% ipython --no-banner

In [1]: import numpy as np

In [2]: np.set_printoptions(precision=1, suppress=True, linewidth=200, legacy="1.25")

In [3]: K = np.array([[2, 3, 5, -5, 3],
   ...:     [0, -2, -3, 1, -2],
   ...:     [5, 1, -4, -5, 0],
   ...:     [2, -5, 0, 2, 1],
   ...:     [-1, 1, 3, 1, 1],
   ...:     [2, 3, -3, 3, 3],
   ...:     [-5, 2, 0, -5, 4]])

In [4]: K[4] = K[5]

In [5]: K
Out[5]: 
array([[ 2,  3,  5, -5,  3],
       [ 0, -2, -3,  1, -2],
       [ 5,  1, -4, -5,  0],
       [ 2, -5,  0,  2,  1],
       [ 2,  3, -3,  3,  3],
       [ 2,  3, -3,  3,  3],
       [-5,  2,  0, -5,  4]])

In [6]: r0 = np.array([2, -1, 0])

In [7]: np.polyval(r0, K[1])
Out[7]: array([ 0, 10, 21,  1, 10])

In [8]: np.cross(K[1, :3], K[0, :3])
Out[8]: array([-1, -6,  4])

In [9]: O, r_ = np.linalg.qr(K)

In [10]: O.shape, r_.shape
Out[10]: ((7, 5), (5, 5))

In [11]: round(float(np.trace(O @ O.T)), 1)
Out[11]: 5.0

In [12]: r_.round(1) + 0
Out[12]: 
array([[-8.1, -0.4,  2.7, -0.7,  0. ],
       [ 0. ,  7.8,  0. , -3.1,  4.4],
       [ 0. ,  0. ,  7.8, -3.1,  0.4],
       [ 0. ,  0. ,  0. , -8.8,  0.3],
       [ 0. ,  0. ,  0. ,  0. ,  5.4]])

In [13]: np.round(abs(r_[0, 0]), 1), round(float(np.linalg.norm(K[:, 0])), 1)
Out[13]: (8.1, 8.1)

In [14]: np.round(O.T @ O, 1) + 0
Out[14]: 
array([[1., 0., 0., 0., 0.],
       [0., 1., 0., 0., 0.],
       [0., 0., 1., 0., 0.],
       [0., 0., 0., 1., 0.],
       [0., 0., 0., 0., 1.]])

In [15]: np.allclose(r_.T @ r_, K.T @ K)
Out[15]: True

In [16]: blk = np.stack([K, -1 * K, K[::-1]])

In [17]: np.linalg.norm(blk, axis=(1, 2))
Out[17]: array([18.5, 18.5, 18.5])

In [18]: blk.sum(axis=0)
Out[18]: 
array([[-5,  2,  0, -5,  4],
       [ 2,  3, -3,  3,  3],
       [ 2,  3, -3,  3,  3],
       [ 2, -5,  0,  2,  1],
       [ 5,  1, -4, -5,  0],
       [ 0, -2, -3,  1, -2],
       [ 2,  3,  5, -5,  3]])

In [19]: blk.shape
Out[19]: (3, 7, 5)

In [20]: E = np.load("w.npy")

In [21]: E
Out[21]: 
array([[ 0.9,  1.1, -0.5, -0.9,  1.7,  0.5,  1.4, -0.6],
       [-0.5, -1.7,  0.4, -1.6,  0.3,  0.1, -1.7, -0.5],
       [-1.1,  0.2, -1.6, -0.1,  1.2,  0.8,  0.5,  2.1],
       [ 0.1, -0.3,  1. ,  0.3, -0.1,  0.4,  1.1,  3.3],
       [-0.8, -0.2,  0. , -0.5, -0.8,  0.3,  0.3,  0.7]])

In [22]: gram = E.T @ E

In [23]: np.round(np.linalg.eigvalsh(gram)[::-1], 1) + 0
Out[23]: array([19.8, 11.7,  7.6,  3.7,  1.2,  0. ,  0. ,  0. ])

In [24]: round(float(np.trace(gram)), 1), (E ** 2).sum()
Out[24]: (43.9, 43.9)

In [25]: np.allclose(gram, gram.T)
Out[25]: True

In [26]: np.linalg.svd(E, compute_uv=False) ** 2
Out[26]: array([19.8, 11.7,  7.6,  3.7,  1.2])

In [27]: out = E / np.linalg.norm(E, axis=1, keepdims=True)

In [28]: gram = out @ out.T

In [29]: np.round(np.degrees(np.arccos(np.clip(gram[4, 1], -1, 1))), 1)
Out[29]: 84.0

In [30]: def softmax(z):
    ...:     e = np.exp(z - z.max(axis=-1, keepdims=True))
    ...:     return e / e.sum(axis=-1, keepdims=True)
    ...: 

In [31]: np.round(softmax(E[2] + -2), 1) + 0
Out[31]: array([0. , 0.1, 0. , 0.1, 0.2, 0.1, 0.1, 0.5])

In [32]: softmax(E).sum(axis=1)
Out[32]: array([1., 1., 1., 1., 1.])

In [33]: np.round(softmax(E[2]), 1) + 0
Out[33]: array([0. , 0.1, 0. , 0.1, 0.2, 0.1, 0.1, 0.5])

In [34]: np.round(softmax(10 * E[2]), 1) + 0
Out[34]: array([0., 0., 0., 0., 0., 0., 0., 1.])

In [35]: scores = E @ E.T / np.sqrt(8)

In [36]: np.round(softmax(scores + np.triu(np.full(scores.shape, -np.inf), 1)), 1) + 0
Out[36]: 
array([[1. , 0. , 0. , 0. , 0. ],
       [0. , 1. , 0. , 0. , 0. ],
       [0. , 0. , 0.9, 0. , 0. ],
       [0. , 0. , 0.1, 0.9, 0. ],
       [0.1, 0.1, 0.2, 0.3, 0.3]])

In [37]: softmax(scores).round(6).argmax(axis=1)
Out[37]: array([0, 1, 2, 3, 3])

In [38]: r0, g = E[4], E[3]

In [39]: round(float(r0 @ r0), 1)
Out[39]: 2.2

In [40]: round(float(r0 @ g), 1)
Out[40]: 2.7

In [41]: p = (r0 @ g) / (r0 @ r0) * r0

In [42]: p
Out[42]: array([-1. , -0.2,  0. , -0.6, -1. ,  0.4,  0.4,  0.8])

In [43]: round(float(np.linalg.norm(r0 + g) ** 2 + np.linalg.norm(r0 - g) ** 2), 1)
Out[43]: 31.4

In [44]: np.round(np.outer(r0, g), 1) + 0
Out[44]: 
array([[-0.1,  0.2, -0.8, -0.2,  0.1, -0.3, -0.9, -2.6],
       [ 0. ,  0.1, -0.2, -0.1,  0. , -0.1, -0.2, -0.7],
       [ 0. ,  0. ,  0. ,  0. ,  0. ,  0. ,  0. ,  0. ],
       [ 0. ,  0.2, -0.5, -0.2,  0. , -0.2, -0.6, -1.6],
       [-0.1,  0.2, -0.8, -0.2,  0.1, -0.3, -0.9, -2.6],
       [ 0. , -0.1,  0.3,  0.1,  0. ,  0.1,  0.3,  1. ],
       [ 0. , -0.1,  0.3,  0.1,  0. ,  0.1,  0.3,  1. ],
       [ 0.1, -0.2,  0.7,  0.2, -0.1,  0.3,  0.8,  2.3]])

In [45]: np.linalg.norm(E, axis=1).argmax()
Out[45]: 3

In [46]: np.round(E[0] @ E[4], 1)
Out[46]: -1.7

In [47]: np.round(np.linalg.norm(E) ** 2 / np.linalg.norm(E, 2) ** 2, 1)
Out[47]: 2.2

In [48]: np.round(np.linalg.norm(E[0], 1), 1), round(float(np.linalg.norm(E[0], np.inf)), 1)
Out[48]: (7.6, 1.7)

In [49]: M = np.load("out3.npy")

In [50]: M.round(1) + 0
Out[50]: 
array([[-1. , -0.2,  0.6,  0.5, -0.7,  0.1,  0.7, -0.3, -0.2,  0.8],
       [-0.2, -0.7,  0.1, -0.9, -0.1, -0.8, -0.5,  0.4,  0.4,  0.4],
       [ 0.6,  0.1, -0.2,  0.7, -0.1, -0.6, -0.3, -0.6, -0.3, -0.6],
       [ 0.5, -0.9,  0.7, -0.3,  0.6, -0.1, -0.7,  0.5,  0.7,  0.5],
       [-0.7, -0.1, -0.1,  0.6, -1.2,  1.1,  0. ,  0. ,  0.4,  0. ],
       [ 0.1, -0.8, -0.6, -0.1,  1.1, -0.7, -0.1, -0.1, -0.3,  0. ],
       [ 0.7, -0.5, -0.3, -0.7,  0. , -0.1,  1.2, -0.7, -1.1,  0. ],
       [-0.3,  0.4, -0.6,  0.5,  0. , -0.1, -0.7, -1.9, -1. ,  0.4],
       [-0.2,  0.4, -0.3,  0.7,  0.4, -0.3, -1.1, -1. ,  1.6,  0.1],
       [ 0.8,  0.4, -0.6,  0.5,  0. ,  0. ,  0. ,  0.4,  0.1,  0.3]])

In [51]: np.all(np.linalg.eigvalsh(M) > 0)
Out[51]: False

In [52]: th = np.radians(36)

In [53]: r_ = np.eye(8)

In [54]: r_[7, 7] = r_[0, 0] = np.cos(th)

In [55]: r_[7, 0], r_[0, 7] = -np.sin(th), np.sin(th)

In [56]: r_
Out[56]: 
array([[ 0.8,  0. ,  0. ,  0. ,  0. ,  0. ,  0. ,  0.6],
       [ 0. ,  1. ,  0. ,  0. ,  0. ,  0. ,  0. ,  0. ],
       [ 0. ,  0. ,  1. ,  0. ,  0. ,  0. ,  0. ,  0. ],
       [ 0. ,  0. ,  0. ,  1. ,  0. ,  0. ,  0. ,  0. ],
       [ 0. ,  0. ,  0. ,  0. ,  1. ,  0. ,  0. ,  0. ],
       [ 0. ,  0. ,  0. ,  0. ,  0. ,  1. ,  0. ,  0. ],
       [ 0. ,  0. ,  0. ,  0. ,  0. ,  0. ,  1. ,  0. ],
       [-0.6,  0. ,  0. ,  0. ,  0. ,  0. ,  0. ,  0.8]])

In [57]: out = E @ r_.T

In [58]: np.linalg.svd(E, compute_uv=False), np.linalg.svd(out, compute_uv=False)
Out[58]: (array([4.5, 3.4, 2.8, 1.9, 1.1]), array([4.5, 3.4, 2.8, 1.9, 1.1]))

In [59]: np.allclose(E @ E.T, out @ out.T)
Out[59]: True

In [60]: rng = np.random.default_rng(55)

In [61]: out = E + rng.integers(-2, 3, (5, 4)) @ rng.integers(-2, 3, (4, 8))

In [62]: out
Out[62]: 
array([[ -2.1,  -6.9,   0.5,   0.1,   1.7,  -5.5,   1.4,  -2.6],
       [  2.5,   5.3,   1.4,  -3.6,   0.3,   3.1,  -1.7,   0.5],
       [ -4.1,  -3.8,  -1.6,  -1.1,   1.2,  -0.2,   1.5,   2.1],
       [ -4.9, -10.3,   1. ,   0.3,   1.9,  -1.6,   2.1,   3.3],
       [ -2.8,   4.8,   0. ,  -4.5,  -6.8,  -1.7,   2.3,  -0.3]])

In [63]: np.abs(out - E).sum(axis=1)
Out[63]: array([21., 17., 10., 20., 22.])

In [64]: out - E
Out[64]: 
array([[ -3.,  -8.,   1.,   1.,   0.,  -6.,   0.,  -2.],
       [  3.,   7.,   1.,  -2.,   0.,   3.,   0.,   1.],
       [ -3.,  -4.,   0.,  -1.,   0.,  -1.,   1.,   0.],
       [ -5., -10.,   0.,   0.,   2.,  -2.,   1.,   0.],
       [ -2.,   5.,   0.,  -4.,  -6.,  -2.,   2.,  -1.]])

In [65]: np.round(np.linalg.svd(out - E, compute_uv=False), 1) + 0
Out[65]: array([18.4,  9. ,  4.3,  1.9,  0. ])

In [66]: idx = rng.permutation(10)

In [67]: idx
Out[67]: array([0, 7, 1, 2, 9, 3, 4, 6, 5, 8])

In [68]: out = M[idx][:, idx]

In [69]: np.diag(out)
Out[69]: array([-1. , -1.9, -0.7, -0.2,  0.3, -0.3, -1.2,  1.2, -0.7,  1.6])

In [70]: np.sort(np.abs(np.linalg.eigvals(out)))
Out[70]: array([1., 1., 1., 1., 1., 1., 2., 3., 3., 3.])

In [71]: np.round(M - M[0], 1) + 0
Out[71]: 
array([[ 0. ,  0. ,  0. ,  0. ,  0. ,  0. ,  0. ,  0. ,  0. ,  0. ],
       [ 0.8, -0.5, -0.6, -1.3,  0.6, -0.9, -1.2,  0.7,  0.6, -0.3],
       [ 1.7,  0.3, -0.9,  0.3,  0.7, -0.8, -1.1, -0.2, -0.2, -1.4],
       [ 1.5, -0.7,  0.1, -0.8,  1.3, -0.2, -1.5,  0.8,  0.8, -0.3],
       [ 0.3,  0.1, -0.7,  0.1, -0.5,  1. , -0.7,  0.4,  0.6, -0.8],
       [ 1.2, -0.6, -1.3, -0.6,  1.9, -0.8, -0.9,  0.2, -0.2, -0.8],
       [ 1.8, -0.3, -1. , -1.2,  0.7, -0.3,  0.5, -0.4, -0.9, -0.7],
       [ 0.7,  0.6, -1.2,  0. ,  0.8, -0.3, -1.5, -1.5, -0.8, -0.3],
       [ 0.9,  0.6, -0.9,  0.2,  1.2, -0.5, -1.8, -0.6,  1.7, -0.7],
       [ 1.8,  0.6, -1.3,  0. ,  0.7, -0.2, -0.7,  0.8,  0.2, -0.5]])

In [72]: M.sum(axis=0)
Out[72]: array([ 0.3, -1.8, -1.4,  1.4,  0.1, -1.6, -1.5, -3.2,  0.3,  1.8])

In [73]: np.round(np.diff(M, axis=0), 1) + 0
Out[73]: 
array([[ 0.8, -0.5, -0.6, -1.3,  0.6, -0.9, -1.2,  0.7,  0.6, -0.3],
       [ 0.8,  0.8, -0.3,  1.6,  0. ,  0.2,  0.2, -0.9, -0.7, -1.1],
       [-0.2, -0.9,  1. , -1.1,  0.7,  0.6, -0.4,  1.1,  1. ,  1.1],
       [-1.2,  0.8, -0.8,  0.9, -1.9,  1.2,  0.7, -0.5, -0.2, -0.5],
       [ 0.9, -0.7, -0.6, -0.7,  2.4, -1.8, -0.1, -0.2, -0.8,  0. ],
       [ 0.6,  0.3,  0.3, -0.6, -1.1,  0.5,  1.3, -0.6, -0.8,  0. ],
       [-1.1,  0.9, -0.2,  1.2,  0. ,  0. , -1.9, -1.1,  0.1,  0.4],
       [ 0.2,  0. ,  0.2,  0.2,  0.4, -0.2, -0.4,  0.9,  2.5, -0.4],
       [ 0.9,  0. , -0.3, -0.2, -0.5,  0.3,  1.1,  1.4, -1.5,  0.2]])

In [74]: np.round(M.mean(axis=0), 1) + 0
Out[74]: array([ 0. , -0.2, -0.1,  0.1,  0. , -0.2, -0.1, -0.3,  0. ,  0.2])

In [75]: m1 = rng.normal(size=(25, 9)) + 10 * np.array([1, 2, 2, -1, 0, 1, 0, 3, 0])

In [76]: m1
Out[76]: 
array([[ 11.3,  21. ,  21.3,  -8.3,  -0.2,  10.2,   2.2,  31.4,   1.2],
       [  8.7,  22.1,  20.7,  -8.9,  -1.6,  10.5,  -2.2,  30.9,   0.2],
       [ 10.4,  19.1,  20.4, -10. ,  -1.6,  10.4,  -0.1,  28.6,   1.1],
       [  8.7,  19.3,  18.2, -11.6,   0.5,  12.5,  -0.5,  29.8,  -0.2],
       [ 11.2,  22.6,  20.5, -10. ,   1.2,  10.9,  -0.1,  30.2,  -0.8],
       [ 10.2,  18.7,  21.6,  -8.4,  -2.1,   8. ,  -0.8,  29.9,   1.2],
       [  9.6,  21.1,  18.4, -10.3,  -0.2,   8.9,  -1. ,  30.6,   0.3],
       [ 11. ,  17.9,  21.6,  -8.1,   2.2,   9.9,  -0.7,  30.6,   0.2],
       [ 11. ,  17.5,  19.6,  -9.8,  -1.1,   8.9,   1.9,  30.6,  -1.1],
       [ 11.8,  19.6,  19. , -10.9,  -0.7,  10.6,  -0.1,  30.2,  -0.5],
       [ 10.6,  19.2,  20.3, -11.2,   1.1,  10.7,  -0.3,  30.2,  -0.6],
       [  9.6,  20.2,  21.1, -11.8,  -0.4,  10.8,  -1.2,  28.6,   1.1],
       [  9.5,  22. ,  20.9,  -9.9,  -0.1,   9.9,  -0.2,  29.6,  -1.4],
       [  9.5,  20.4,  18.9, -11.2,  -0.8,  11.8,   1.5,  30.7,  -0.6],
       [ 11. ,  18.1,  20.8,  -9.9,   2.4,  10.7,  -0.4,  30.3,  -0.8],
       [ 10.5,  19.5,  20.8,  -9. ,  -1.2,  11.5,  -2.9,  28.7,   0.8],
       [ 10.8,  22. ,  19.8, -10.1,   0.9,   9.4,   0.6,  29.4,  -0.4],
       [ 10.9,  20.6,  19.1,  -8.6,  -1.5,  10.4,   0.8,  29.5,  -1.3],
       [  9. ,  20.2,  21.9, -10.2,  -2. ,   9.4,  -1.8,  31.4,   0.6],
       [ 10.5,  17.8,  18.3, -11.3,  -0.3,   9.7,  -0.6,  31. ,  -1.2],
       [ 11.2,  20.6,  19. , -10.4,   2. ,  10.4,  -1.3,  29.8,  -0.4],
       [ 10.7,  19.3,  20.8, -10.4,  -0.7,  11.1,   0.3,  28.2,   0.2],
       [ 10. ,  20.3,  21.2, -11.6,   0.6,   9.6,   0.8,  29.1,   0.2],
       [ 11.6,  20. ,  20.8, -12.7,  -1.2,   8.9,  -0.3,  29.7,   0.7],
       [  8.8,  22. ,  22.1, -10.7,   0.8,  12. ,  -0.3,  30.3,   1.2]])

In [77]: U, s, VT = np.linalg.svd(m1)

In [78]: s
Out[78]: array([225.2,   7.5,   7.1,   6.2,   6. ,   5.2,   4.6,   3.8,   2.8])

In [79]: out = U[:, :1] @ np.diag(s[:1]) @ VT[:1]

In [80]: np.linalg.matrix_rank(out)
Out[80]: 1

In [81]: np.round(np.linalg.norm(m1 - out) / np.linalg.norm(m1), 1)
Out[81]: 0.1

In [82]: D = np.linalg.norm(m1[:, None] - m1[None], axis=-1)

In [83]: np.flatnonzero(D[18] < D.mean() / 2)
Out[83]: array([18])

In [84]: data = np.array([[28, 2, 2, 12], [2, 23, -8, 6], [2, -8, 26, -2], [12, 6, -2, 20]])

In [85]: data
Out[85]: 
array([[28,  2,  2, 12],
       [ 2, 23, -8,  6],
       [ 2, -8, 26, -2],
       [12,  6, -2, 20]])

In [86]: np.linalg.eigvals(data)
Out[86]: array([39. , 32.1, 10.2, 15.7])

In [87]: np.einsum("ij,ji->", data, data)
Out[87]: 2901

In [88]: np.kron(np.eye(2, dtype=int), data)
Out[88]: 
array([[28,  2,  2, 12,  0,  0,  0,  0],
       [ 2, 23, -8,  6,  0,  0,  0,  0],
       [ 2, -8, 26, -2,  0,  0,  0,  0],
       [12,  6, -2, 20,  0,  0,  0,  0],
       [ 0,  0,  0,  0, 28,  2,  2, 12],
       [ 0,  0,  0,  0,  2, 23, -8,  6],
       [ 0,  0,  0,  0,  2, -8, 26, -2],
       [ 0,  0,  0,  0, 12,  6, -2, 20]])

In [89]: round(np.linalg.eigvals(data).sum().real, 1)
Out[89]: 97.0

In [90]: np.round(np.linalg.det(data[::-1]), 1)
Out[90]: 200608.0

In [91]: np.einsum("ii->", data)
Out[91]: 97

In [92]: np.poly(data)
Out[92]: array([     1.,    -97.,   3254., -43832., 200608.])

In [93]: round(np.linalg.det(data.T), 1)
Out[93]: 200608.0

In [94]: x0 = np.array([2, 5, 1, -4])

In [95]: y = data @ x0

In [96]: y
Out[96]: array([ 20,  87,  -2, -28])

In [97]: np.linalg.solve(data, 3 * y)
Out[97]: array([  6.,  15.,   3., -12.])

In [98]: U, s, VT = np.linalg.svd(data, full_matrices=False)

In [99]: np.cumsum(s ** 2) / np.sum(s ** 2)
Out[99]: array([0.5, 0.9, 1. , 1. ])

In [100]: np.round(VT @ VT.T, 1) + 0
Out[100]: 
array([[1., 0., 0., 0.],
       [0., 1., 0., 0.],
       [0., 0., 1., 0.],
       [0., 0., 0., 1.]])

In [101]: np.abs(U[:, 0]).round(6).argmax()
Out[101]: 0

In [102]: np.allclose(U * s @ VT, data)
Out[102]: True

In [103]: np.round(U.T @ data @ VT.T, 1) + 0
Out[103]: 
array([[39. ,  0. ,  0. ,  0. ],
       [ 0. , 32.1,  0. ,  0. ],
       [ 0. ,  0. , 15.7,  0. ],
       [ 0. ,  0. ,  0. , 10.2]])

In [104]: (s > 1e-8).sum()
Out[104]: 4

In [105]: np.round(U.T @ U, 1) + 0
Out[105]: 
array([[1., 0., 0., 0.],
       [0., 1., 0., 0.],
       [0., 0., 1., 0.],
       [0., 0., 0., 1.]])

In [106]: s
Out[106]: array([39. , 32.1, 15.7, 10.2])

In [107]: np.abs(VT[0])
Out[107]: array([0.7, 0.4, 0.2, 0.6])

In [108]: U.shape, s.shape, VT.shape
Out[108]: ((4, 4), (4,), (4, 4))
